$ python3 -q
>>> import numpy as np
>>> import numpy.linalg as la
>>> np.set_printoptions(suppress=True, linewidth=140)
>>> M = np.array([[1, 5, 0, 0], [4, 1, 0, 0], [0, 0, 1, 5], [0, 0, 4, 1]])
>>> # 2 blocks once reordered
>>> hat = np.triu(np.array([[2, -2, 0, -3], [-2, 0, 0, -1], [0, -2, -3, -1], [3, 2, 3, -1]]), 1) + np.eye(4)
>>> Y = hat @ M @ la.inv(hat)
>>> print(np.round(la.det(Y), 1))
361.0
>>> print(la.matrix_rank(Y))
4
>>> print(np.trace(Y), np.trace(M))
4.0 4
>>> print(np.round(np.poly(Y), 1))
[  1.  -4. -34.  76. 361.]
>>> vec = np.array([-3, 0, -3, 3])
>>> h = np.maximum(M @ vec, 0)
>>> print(M.T @ h)
[ 0  0 12 60]
>>> print(np.flatnonzero(h > 1e-9))
[2]
>>> print(h)
[ 0  0 12  0]
>>> print(M * (h > 1e-9)[:, None])
[[0 0 0 0]
 [0 0 0 0]
 [0 0 1 5]
 [0 0 0 0]]
>>> print(np.maximum(M @ vec, 0) - np.maximum(-M @ vec, 0))
[ -3 -12  12  -9]
>>> ev, V = la.eig(M)
>>> print(round(np.prod(ev), 1))
361.0
>>> print(np.round(np.sort(la.eigvals(la.inv(M))), 1))
[-0.3 -0.3  0.2  0.2]
>>> m1 = np.loadtxt("run5.csv", delimiter=",")
>>> print(m1)
[[ 15.   0.   5.  -4.   2.   4.   7.]
 [  0.  24. -14.  -1.   4.  11.  -3.]
 [  5. -14.  29.   4.   8.   0.   7.]
 [ -4.  -1.   4.  42. -11.   1.   5.]
 [  2.   4.   8. -11.  22.  17.  -9.]
 [  4.  11.   0.   1.  17.  24. -10.]
 [  7.  -3.   7.   5.  -9. -10.  13.]]
>>> # equal to its transpose
>>> rng = np.random.default_rng(88)
>>> lab = rng.permutation(7)
>>> print(lab)
[0 3 2 1 5 6 4]
>>> Y = m1[lab][:, lab]
>>> print(np.round(la.det(Y), 1), np.round(la.det(m1[lab]), 1))
129600.0 -129600.0
>>> print(np.allclose(Y, m1))
False
>>> print(np.diag(Y))
[15. 42. 29. 24. 24. 13. 22.]
>>> print(np.argsort(-la.norm(m1, axis=0).round(6), kind="stable")[:3])
[3 2 5]
>>> print(la.matrix_rank(m1, rtol=0.1))
5
>>> print(la.cond(m1) > 100)
True
>>> ev, V = la.eigh(m1)
>>> vec = np.array([5, 1, 4, 1, 4, 0, 3])
>>> print(np.round(V * np.maximum(ev, 0) @ V.T, 1) + 0)
[[ 15.   0.   5.  -4.   2.   4.   7.]
 [  0.  24. -14.  -1.   4.  11.  -3.]
 [  5. -14.  29.   4.   8.   0.   7.]
 [ -4.  -1.   4.  42. -11.   1.   5.]
 [  2.   4.   8. -11.  22.  17.  -9.]
 [  4.  11.   0.   1.  17.  24. -10.]
 [  7.  -3.   7.   5.  -9. -10.  13.]]
>>> print(vec @ m1 @ vec)
1906.0
>>> print((np.sign(V[:, -1].round(6)) == np.sign(V[0, -1].round(6))).astype(int))
[1 1 0 0 1 1 0]
>>> print(np.abs(m1).sum(axis=1).max(), np.round(np.abs(ev).max(), 1))
73.0 56.3
>>> ev, V = la.eigh(m1)
>>> print(np.round(V.T @ V, 1) + 0)
[[1. 0. 0. 0. 0. 0. 0.]
 [0. 1. 0. 0. 0. 0. 0.]
 [0. 0. 1. 0. 0. 0. 0.]
 [0. 0. 0. 1. 0. 0. 0.]
 [0. 0. 0. 0. 1. 0. 0.]
 [0. 0. 0. 0. 0. 1. 0.]
 [0. 0. 0. 0. 0. 0. 1.]]
>>> print(ev.round(1) + 0)
[ 0.   1.4  8.8 20.6 39.1 42.9 56.3]
>>> print(np.round(V.T @ m1 @ V, 1) + 0)
[[ 0.   0.   0.   0.   0.   0.   0. ]
 [ 0.   1.4  0.   0.   0.   0.   0. ]
 [ 0.   0.   8.8  0.   0.   0.   0. ]
 [ 0.   0.   0.  20.6  0.   0.   0. ]
 [ 0.   0.   0.   0.  39.1  0.   0. ]
 [ 0.   0.   0.   0.   0.  42.9  0. ]
 [ 0.   0.   0.   0.   0.   0.  56.3]]
>>> print((ev > 1e-8).sum(), (ev < -1e-8).sum())
7 0
>>> print(np.round(la.svd(m1, compute_uv=False), 1) + 0)
[56.3 42.9 39.1 20.6  8.8  1.4  0. ]
>>> print(round(ev.sum(), 1), np.trace(m1))
169.0 169.0
>>> Q, _ = la.qr(np.array([[-1.1, 1.6, -0.2, 1.3],
...     [0.4, 0.2, -1.4, -0.7],
...     [-0.3, 0.1, -0.3, -0.8],
...     [-0.5, -0.8, -0.3, 1.4]]))
>>> ev = np.array([3, 3, -1, 0])
>>> F = Q @ np.diag(ev) @ Q.T
>>> print(F.round(1))
[[ 2.9 -0.3  0.4 -0.3]
 [-0.3 -0.2 -0.5 -1.5]
 [ 0.4 -0.5  0.1  0.4]
 [-0.3 -1.5  0.4  2.1]]
>>> U, sv, Vh = la.svd(m1)
>>> print(np.argmax(sv[:-1] / (sv[1:] + 1e-6)) + 1)
6
>>> Y = U[:, :6] @ np.diag(sv[:6]) @ Vh[:6]
>>> print(Y.round(1) + 0)
[[ 15.   0.   5.  -4.   2.   4.   7.]
 [  0.  24. -14.  -1.   4.  11.  -3.]
 [  5. -14.  29.   4.   8.   0.   7.]
 [ -4.  -1.   4.  42. -11.   1.   5.]
 [  2.   4.   8. -11.  22.  17.  -9.]
 [  4.  11.   0.   1.  17.  24. -10.]
 [  7.  -3.   7.   5.  -9. -10.  13.]]
>>> print(la.matrix_rank(Y))
6
>>> print(round(float(la.norm(m1 - Y, 2)), 1), round(float(sv[6]), 1))
0.0 0.0
>>> print(la.matrix_rank(m1, rtol=0.05))
5
>>> ev, V = la.eigh(Y)
>>> print(np.round(la.eigvalsh(Y @ Y), 1) + 0)
[   0.     2.    76.8  424.8 1526.3 1838.5 3164.6]
>>> print(ev.round(1) + 0)
[ 0.   1.4  8.8 20.6 39.1 42.9 56.3]
>>> print(np.round(la.eigvalsh(Y + 5 * np.eye(7)), 1))
[ 5.   6.4 13.8 25.6 44.1 47.9 61.3]
>>> print(np.round(V.T @ Y @ V, 1) + 0)
[[ 0.   0.   0.   0.   0.   0.   0. ]
 [ 0.   1.4  0.   0.   0.   0.   0. ]
 [ 0.   0.   8.8  0.   0.   0.   0. ]
 [ 0.   0.   0.  20.6  0.   0.   0. ]
 [ 0.   0.   0.   0.  39.1  0.   0. ]
 [ 0.   0.   0.   0.   0.  42.9  0. ]
 [ 0.   0.   0.   0.   0.   0.  56.3]]
>>> W0 = np.array([[-3, -2, 7, -2, 1, 0],
...     [0, -1, -2, 5, -7, 5],
...     [0, 0, 9, -9, -6, 5],
...     [0, 0, 0, -1, -6, -1],
...     [0, 0, 0, 0, -3, 0],
...     [0, 0, 0, 0, 0, 2]])
>>> print(W0)
[[-3 -2  7 -2  1  0]
 [ 0 -1 -2  5 -7  5]
 [ 0  0  9 -9 -6  5]
 [ 0  0  0 -1 -6 -1]
 [ 0  0  0  0 -3  0]
 [ 0  0  0  0  0  2]]
>>> def softmax(z):
...     e = np.exp(z - z.max(axis=-1, keepdims=True))
...     return e / e.sum(axis=-1, keepdims=True)
... 
>>> print(np.round(softmax(W0[4] + 5), 1) + 0)
[0.2 0.2 0.2 0.2 0.  0.2]
>>> att = W0 @ W0.T / np.sqrt(6)
>>> print(np.round(softmax(att)[4] @ W0, 1) + 0)
[ 0.  -0.6  0.4  1.3 -6.6  3.9]
